% ipython --no-banner

In [1]: import numpy as np

In [2]: import numpy.linalg as la

In [3]: np.set_printoptions(precision=3, suppress=True, linewidth=100)

In [4]: def rnd(a):
   ...:     return np.round(a, 3) + 0
   ...: 

In [5]: rng = np.random.default_rng(957542)

In [6]: t = np.sort(rng.uniform(-2, 2, 15))

In [7]: J = np.c_[t, t ** 2, t ** 3] @ np.array([[2, 9, 9], [7, 1, 8], [-2, -2, -6]])

In [8]: rnd(J)
Out[8]: 
array([[37.276,  0.983, 56.849],
       [17.107, -5.016, 20.707],
       [10.165, -5.976,  9.606],
       [ 8.848, -6.03 ,  7.643],
       [ 0.894, -3.89 , -1.804],
       [-0.137, -1.123, -1.002],
       [-0.134, -1.002, -0.907],
       [-0.131, -0.933, -0.851],
       [-0.014, -0.067, -0.066],
       [ 1.635,  3.419,  4.196],
       [ 4.437,  6.345,  8.53 ],
       [ 8.389,  8.588, 11.758],
       [10.562,  9.054, 11.962],
       [11.639,  9.045, 11.506],
       [13.585,  8.485,  9.333]])

In [9]: C = J[[6, 2]].astype(float)

In [10]: for _ in range(6):
    ...:     lab = la.norm(J[:, None] - C, axis=-1).argmin(axis=1)
    ...:     C = np.array([J[lab == j].mean(axis=0) for j in range(2)])
    ...: 

In [11]: lab
Out[11]: array([1, 1, 0, 0, 0, 0, 0, 0, 0, 0, 0, 1, 1, 1, 1])

In [12]: rnd(C)
Out[12]: 
array([[ 2.84 , -1.028,  2.816],
       [16.426,  5.19 , 20.352]])

In [13]: B = np.c_[J[:, :2] @ np.array([[9, 5], [-5, 9]]), np.array([0, 0, 1, 2, 3, 0, 0, 2, 2, 3, 3, 3, 2, 2, 2])]

In [14]: rnd(B)
Out[14]: 
array([[330.573, 195.225,   0.   ],
       [179.042,  40.39 ,   0.   ],
       [121.367,  -2.958,   1.   ],
       [109.785, -10.025,   2.   ],
       [ 27.493, -30.54 ,   3.   ],
       [  4.382, -10.792,   0.   ],
       [  3.806,  -9.687,   0.   ],
       [  3.489,  -9.048,   2.   ],
       [  0.204,  -0.674,   2.   ],
       [ -2.378,  38.944,   3.   ],
       [  8.211,  79.292,   3.   ],
       [ 32.564, 119.238,   3.   ],
       [ 49.789, 134.292,   2.   ],
       [ 59.523, 139.602,   2.   ],
       [ 79.844, 144.287,   2.   ]])

In [15]: rnd(la.norm(B - J @ la.lstsq(J, B)[0], axis=0))
Out[15]: array([0.   , 0.   , 6.212])

In [16]: rnd(la.norm(la.qr(J)[0].T @ B, axis=0) ** 2 / ((B ** 2).sum(axis=0) + 1e-12))
Out[16]: array([1.   , 1.   , 0.367])

In [17]: q, evecs = la.qr(B[:, :1])[0], la.qr(B[:, 1:])[0]

In [18]: sv = la.svd(q.T @ evecs, compute_uv=False)

In [19]: (sv > 0.9).sum()
Out[19]: np.int64(0)

In [20]: rnd(np.degrees(np.arccos(sv.clip(0, 1))))
Out[20]: array([47.21])

In [21]: cen = J - J.mean(axis=0)

In [22]: evecs = la.svd(cen)[2][:1]

In [23]: B = cen - cen @ evecs.T @ evecs

In [24]: rnd(np.cov(cen @ evecs.T, rowvar=False))
Out[24]: np.float64(304.959)

In [25]: x0 = np.array([1, 1, 5])

In [26]: target = J @ x0

In [27]: rnd(la.pinv(J) @ J)
Out[27]: 
array([[1., 0., 0.],
       [0., 1., 0.],
       [0., 0., 1.]])

In [28]: target = target + 0.1 * rng.normal(size=15)

In [29]: rnd(target)
Out[29]: 
array([322.443, 115.706,  52.295,  41.025, -11.958,  -6.285,  -5.732,  -5.336,  -0.329,  26.098,
        53.469,  75.803,  79.409,  78.39 ,  68.75 ])

In [30]: c, *_ = la.lstsq(J, target)

In [31]: c.round()
Out[31]: array([1., 1., 5.])

In [32]: [round(float(la.norm(la.solve(J.T @ J + lam * np.eye(3), J.T @ target))), 2) for lam in (0, 1, 10, 100)]
Out[32]: [5.19, 5.18, 5.08, 4.73]

In [33]: K = np.loadtxt("w.csv", delimiter=",")

In [34]: K
Out[34]: 
array([[ 4.89 ,  0.201,  0.241],
       [ 0.201,  4.635, -0.438],
       [ 0.241, -0.438,  4.475]])

In [35]: # symmetric, so the eigenvalues are real

In [36]: w, evecs = la.eigh(K)

In [37]: x0 = np.array([5, 2, -3])

In [38]: rnd(evecs * np.maximum(w, 0) @ evecs.T)
Out[38]: 
array([[ 4.89 ,  0.201,  0.241],
       [ 0.201,  4.635, -0.438],
       [ 0.241, -0.438,  4.475]])

In [39]: rnd(np.abs(K).sum(axis=1).max()), rnd(np.abs(w).max())
Out[39]: (np.float64(5.332), np.float64(5.001))

In [40]: rnd(evecs * np.sqrt(w) @ evecs.T)
Out[40]: 
array([[ 2.21 ,  0.047,  0.057],
       [ 0.047,  2.15 , -0.103],
       [ 0.057, -0.103,  2.112]])

In [41]: x0 @ K @ x0
Out[41]: np.float64(183.111)

In [42]: rnd(x0 @ K @ x0 / (x0 @ x0)), rnd(w[0]), rnd(w[-1])
Out[42]: (np.float64(4.819), np.float64(3.999), np.float64(5.001))

In [43]: u, r1 = K[2], K[0]

In [44]: rnd(u @ u)
Out[44]: np.float64(20.276)

In [45]: pr = (u @ r1) / (u @ u) * u

In [46]: rnd(np.outer(u, r1))
Out[46]: 
array([[ 1.178,  0.048,  0.058],
       [-2.142, -0.088, -0.106],
       [21.883,  0.899,  1.078]])

In [47]: lab = rng.permutation(3)

In [48]: lab
Out[48]: array([0, 2, 1])

In [49]: B = K[lab][:, lab]

In [50]: B
Out[50]: 
array([[ 4.89 ,  0.241,  0.201],
       [ 0.241,  4.475, -0.438],
       [ 0.201, -0.438,  4.635]])

In [51]: np.allclose(B, K)
Out[51]: False

In [52]: rnd(la.det(B)), rnd(la.det(K[lab]))
Out[52]: (np.float64(99.996), np.float64(-99.996))

In [53]: rnd(np.sort(np.abs(la.eigvals(B))))
Out[53]: array([3.999, 5.   , 5.001])

In [54]: np.diag(B)
Out[54]: array([4.89 , 4.475, 4.635])

In [55]: proj = J @ la.solve(J.T @ J, J.T)

In [56]: rnd(proj @ J[:, 0])
Out[56]: 
array([37.276, 17.107, 10.165,  8.848,  0.894, -0.137, -0.134, -0.131, -0.014,  1.635,  4.437,
        8.389, 10.562, 11.639, 13.585])

In [57]: rnd(la.eigvalsh(proj))
Out[57]: array([0., 0., 0., 0., 0., 0., 0., 0., 0., 0., 0., 0., 1., 1., 1.])

In [58]: np.allclose(proj @ proj, proj)
Out[58]: True

In [59]: rnd(np.trace(proj))
Out[59]: np.float64(3.0)

In [60]: W0 = np.load("a.npy")

In [61]: W0
Out[61]: 
array([[ 1, -2, -4],
       [-4,  1, -2],
       [-2, -4,  1]])

In [62]: W0 @ W0
Out[62]: 
array([[17, 12, -4],
       [-4, 17, 12],
       [12, -4, 17]])

In [63]: rnd(np.abs(la.eigvals(W0)).max())
Out[63]: np.float64(5.0)

In [64]: rnd(np.sort(np.abs(la.eigvals(W0))))
Out[64]: array([4.359, 4.359, 5.   ])

In [65]: proj = np.triu(np.array([[4, 0, 1], [2, 5, 5], [3, 1, 2]]), 1) + np.eye(3)

In [66]: B = proj @ W0 @ la.inv(proj)

In [67]: rnd(np.poly(B))
Out[67]: array([  1.,  -3., -21.,  95.])

In [68]: proj @ W0 - W0 @ proj
Out[68]: 
array([[ -2.,  -4.,  10.],
       [-10., -20.,   4.],
       [  0.,   0.,  22.]])

In [69]: u = np.array([2, -2, -2, -1])

In [70]: data = u[np.abs(np.subtract.outer(np.arange(4), np.arange(4)))]

In [71]: data
Out[71]: 
array([[ 2, -2, -2, -1],
       [-2,  2, -2, -2],
       [-2, -2,  2, -2],
       [-1, -2, -2,  2]])

In [72]: [round(float(la.det(data[:i, :i])), 2) + 0 for i in range(1, 5)]
Out[72]: [2.0, 0.0, -32.0, -192.0]

In [73]: rnd(la.eigvalsh(data).min())
Out[73]: np.float64(-3.531)

In [74]: w, evecs = la.eig(data)

In [75]: rnd(w)
Out[75]: array([-3.531,  3.   ,  4.531,  4.   ])

In [76]: np.unravel_index(np.abs(data).argmax(), data.shape)
Out[76]: (np.int64(0), np.int64(0))

In [77]: B = la.inv(data)

In [78]: np.allclose(B, data.T)
Out[78]: False

In [79]: rnd(la.cond(data))
Out[79]: np.float64(1.51)

In [80]: rnd(la.det(data) * la.det(B))
Out[80]: np.float64(1.0)

In [81]: rnd(la.slogdet(data)[0])
Out[81]: np.float64(-1.0)

In [82]: x0 = np.array([1, 2, 1])

In [83]: target = W0 @ x0

In [84]: target
Out[84]: array([-7, -4, -9])

In [85]: rnd(la.solve(W0.T, W0[2]))
Out[85]: array([0., 0., 1.])

In [86]: rnd(la.solve(W0, 4 * target))
Out[86]: array([4., 8., 4.])

In [87]: rnd(la.solve(W0, target + W0[:, 0]))
Out[87]: array([2., 2., 1.])

In [88]: X = np.minimum.outer(np.arange(1, 5), np.arange(1, 5)) * -1

In [89]: X
Out[89]: 
array([[-1, -1, -1, -1],
       [-1, -2, -2, -2],
       [-1, -2, -3, -3],
       [-1, -2, -3, -4]])

In [90]: w, evecs = la.eigh(X)

In [91]: x0 = np.array([-3, 0, 1, -1])

In [92]: np.abs(X).sum(axis=1).max(), rnd(np.abs(w).max())
Out[92]: (np.int64(10), np.float64(8.291))

In [93]: np.unravel_index(np.abs(X).argmax(), X.shape)
Out[93]: (np.int64(3), np.int64(3))

In [94]: np.count_nonzero(X)
Out[94]: np.int64(16)

In [95]: X.shape
Out[95]: (4, 4)

In [96]: rnd(la.svd(X, compute_uv=False))
Out[96]: array([8.291, 1.   , 0.426, 0.283])

In [97]: X - X[0]
Out[97]: 
array([[ 0,  0,  0,  0],
       [ 0, -1, -1, -1],
       [ 0, -1, -2, -2],
       [ 0, -1, -2, -3]])

In [98]: lab = rng.permutation(4)

In [99]: lab
Out[99]: array([2, 0, 3, 1])

In [100]: B = X[lab][:, lab]

In [101]: np.allclose(B, X)
Out[101]: False

In [102]: rnd(la.det(B)), rnd(la.det(X[lab]))
Out[102]: (np.float64(1.0), np.float64(-1.0))

In [103]: np.trace(B)
Out[103]: np.int64(-10)

In [104]: w, evecs = la.eigh(X)

In [105]: np.unique(w.round(6) + 0, return_counts=True)[1]
Out[105]: array([1, 1, 1, 1])

In [106]: rnd(la.eigvalsh(X @ X))
Out[106]: array([ 0.08 ,  0.181,  1.   , 68.738])

In [107]: rnd(evecs.T @ evecs)
Out[107]: 
array([[1., 0., 0., 0.],
       [0., 1., 0., 0.],
       [0., 0., 1., 0.],
       [0., 0., 0., 1.]])

In [108]: rnd(evecs @ np.diag(w) @ evecs.T)
Out[108]: 
array([[-1., -1., -1., -1.],
       [-1., -2., -2., -2.],
       [-1., -2., -3., -3.],
       [-1., -2., -3., -4.]])

In [109]: rnd(w)
Out[109]: array([-8.291, -1.   , -0.426, -0.283])

In [110]: w.sum(), np.trace(X)
Out[110]: (np.float64(-10.0), np.int64(-10))

In [111]: rnd(la.eigvalsh(X + 5 * np.eye(4)))
Out[111]: array([-3.291,  4.   ,  4.574,  4.717])

In [112]: B = la.inv(X)

In [113]: rnd(la.det(X) * la.det(B))
Out[113]: np.float64(1.0)

In [114]: rnd(la.cond(X))
Out[114]: np.float64(29.284)

In [115]: np.allclose(B, X.T)
Out[115]: False

In [116]: rnd(la.inv(B))
Out[116]: 
array([[-1., -1., -1., -1.],
       [-1., -2., -2., -2.],
       [-1., -2., -3., -3.],
       [-1., -2., -3., -4.]])

In [117]: B
Out[117]: 
array([[-2.,  1., -0., -0.],
       [ 1., -2.,  1., -0.],
       [-0.,  1., -2.,  1.],
       [-0., -0.,  1., -1.]])

In [118]: E = np.load("x.npy")

In [119]: E
Out[119]: 
array([[-0.5, -0.1,  0.7, -0.4, -1.1],
       [-0.7, -0.4,  1.1,  0.2,  0. ],
       [-1.3, -0.8,  0.5,  0.7,  1.1],
       [ 1.5,  1. , -0.4, -0.6,  1.7],
       [ 0.3, -0.1, -1.2,  1.4,  0.1]])

In [120]: proj = np.triu(np.array([[0, -2, -2, 0, -2],
     ...:     [-3, 0, 2, -2, 0],
     ...:     [-1, -2, 2, -2, 2],
     ...:     [3, 0, -1, -1, 3],
     ...:     [-1, -1, 3, 3, -1]]), 1) + np.eye(5)

In [121]: B = proj @ E @ la.inv(proj)

In [122]: rnd(proj @ E - E @ proj)
Out[122]: 
array([[ 3.4,  1.6, -1.6, -3.4, -3.6],
       [-5.6, -5. ,  1.2,  4. , -5.4],
       [-2.4, -4.8, -2.6,  3.4, -8.9],
       [ 0.9,  2.7, -2.6,  5.4,  5.9],
       [ 0. ,  0.6,  0.8, -2.6, -1.2]])

In [123]: la.matrix_rank(B)
Out[123]: np.int64(5)

In [124]: rnd(la.det(B))
Out[124]: np.float64(0.613)

In [125]: rnd((E - E.T) / 2)
Out[125]: 
array([[ 0.  ,  0.3 ,  1.  , -0.95, -0.7 ],
       [-0.3 ,  0.  ,  0.95, -0.4 ,  0.05],
       [-1.  , -0.95,  0.  ,  0.55,  1.15],
       [ 0.95,  0.4 , -0.55,  0.  ,  0.15],
       [ 0.7 , -0.05, -1.15, -0.15,  0.  ]])

In [126]: np.allclose(E @ E.T, E.T @ E)
Out[126]: False

In [127]: np.trace(E)
Out[127]: np.float64(-0.9)

In [128]: left, sv, vt = la.svd(E, full_matrices=False)

In [129]: left.shape, sv.shape, vt.shape
Out[129]: ((5, 5), (5,), (5, 5))

In [130]: rnd(np.cumsum(sv ** 2) / np.sum(sv ** 2))
Out[130]: array([0.517, 0.779, 0.987, 1.   , 1.   ])

In [131]: rnd(vt @ vt.T)
Out[131]: 
array([[1., 0., 0., 0., 0.],
       [0., 1., 0., 0., 0.],
       [0., 0., 1., 0., 0.],
       [0., 0., 0., 1., 0.],
       [0., 0., 0., 0., 1.]])

In [132]: np.allclose(left * sv @ vt, E)
Out[132]: True

In [133]: rnd(left.T @ E @ vt.T)
Out[133]: 
array([[3.091, 0.   , 0.   , 0.   , 0.   ],
       [0.   , 2.201, 0.   , 0.   , 0.   ],
       [0.   , 0.   , 1.957, 0.   , 0.   ],
       [0.   , 0.   , 0.   , 0.484, 0.   ],
       [0.   , 0.   , 0.   , 0.   , 0.095]])

In [134]: rnd(sv / sv[0])
Out[134]: array([1.   , 0.712, 0.633, 0.157, 0.031])

In [135]: rnd(left.T @ left)
Out[135]: 
array([[1., 0., 0., 0., 0.],
       [0., 1., 0., 0., 0.],
       [0., 0., 1., 0., 0.],
       [0., 0., 0., 1., 0.],
       [0., 0., 0., 0., 1.]])

In [136]: A = np.load("dump.npy")

In [137]: A
Out[137]: 
array([[5., 4., 0., 4., 4.],
       [4., 5., 0., 4., 4.],
       [0., 0., 5., 0., 0.],
       [4., 4., 0., 5., 4.],
       [4., 4., 0., 4., 5.]])

In [138]: blk = np.stack([A, -1 * A, A[::-1]])

In [139]: blk.sum(axis=0)
Out[139]: 
array([[4., 4., 0., 4., 5.],
       [4., 4., 0., 5., 4.],
       [0., 0., 5., 0., 0.],
       [4., 5., 0., 4., 4.],
       [5., 4., 0., 4., 4.]])

In [140]: np.einsum("bij,cij->bc", blk, blk)
Out[140]: 
array([[ 317., -317.,  313.],
       [-317.,  317., -313.],
       [ 313., -313.,  317.]])

In [141]: blk.shape
Out[141]: (3, 5, 5)

In [142]: la.matrix_rank(blk)
Out[142]: array([5, 5, 5])

In [143]: x0 = np.array([1, 0, 3, 0, 3])

In [144]: target = A @ x0

In [145]: target
Out[145]: array([17., 16., 15., 16., 19.])

In [146]: rnd(la.solve(A, 5 * target))
Out[146]: array([ 5.,  0., 15.,  0., 15.])

In [147]: rnd(la.solve(A, A[:, 0]))
Out[147]: array([1., 0., 0., 0., 0.])

In [148]: rnd(la.solve(A, target))
Out[148]: array([1., 0., 3., 0., 3.])

In [149]: rnd(la.solve(A, target + A[:, 3]))
Out[149]: array([1., 0., 3., 1., 3.])

In [150]: L = la.cholesky(A)

In [151]: rnd(np.prod(np.diag(L)) ** 2), rnd(la.det(A))
Out[151]: (np.float64(85.0), np.float64(85.0))

In [152]: rnd(np.diag(L) ** 2)
Out[152]: array([5.   , 1.8  , 5.   , 1.444, 1.308])

In [153]: rnd(L)
Out[153]: 
array([[2.236, 0.   , 0.   , 0.   , 0.   ],
       [1.789, 1.342, 0.   , 0.   , 0.   ],
       [0.   , 0.   , 2.236, 0.   , 0.   ],
       [1.789, 0.596, 0.   , 1.202, 0.   ],
       [1.789, 0.596, 0.   , 0.37 , 1.144]])

In [154]: rnd(L @ L.T)
Out[154]: 
array([[5., 4., 0., 4., 4.],
       [4., 5., 0., 4., 4.],
       [0., 0., 5., 0., 0.],
       [4., 4., 0., 5., 4.],
       [4., 4., 0., 4., 5.]])

In [155]: A / np.sqrt(np.outer(np.diag(A), np.diag(A)))
Out[155]: 
array([[1. , 0.8, 0. , 0.8, 0.8],
       [0.8, 1. , 0. , 0.8, 0.8],
       [0. , 0. , 1. , 0. , 0. ],
       [0.8, 0.8, 0. , 1. , 0.8],
       [0.8, 0.8, 0. , 0.8, 1. ]])
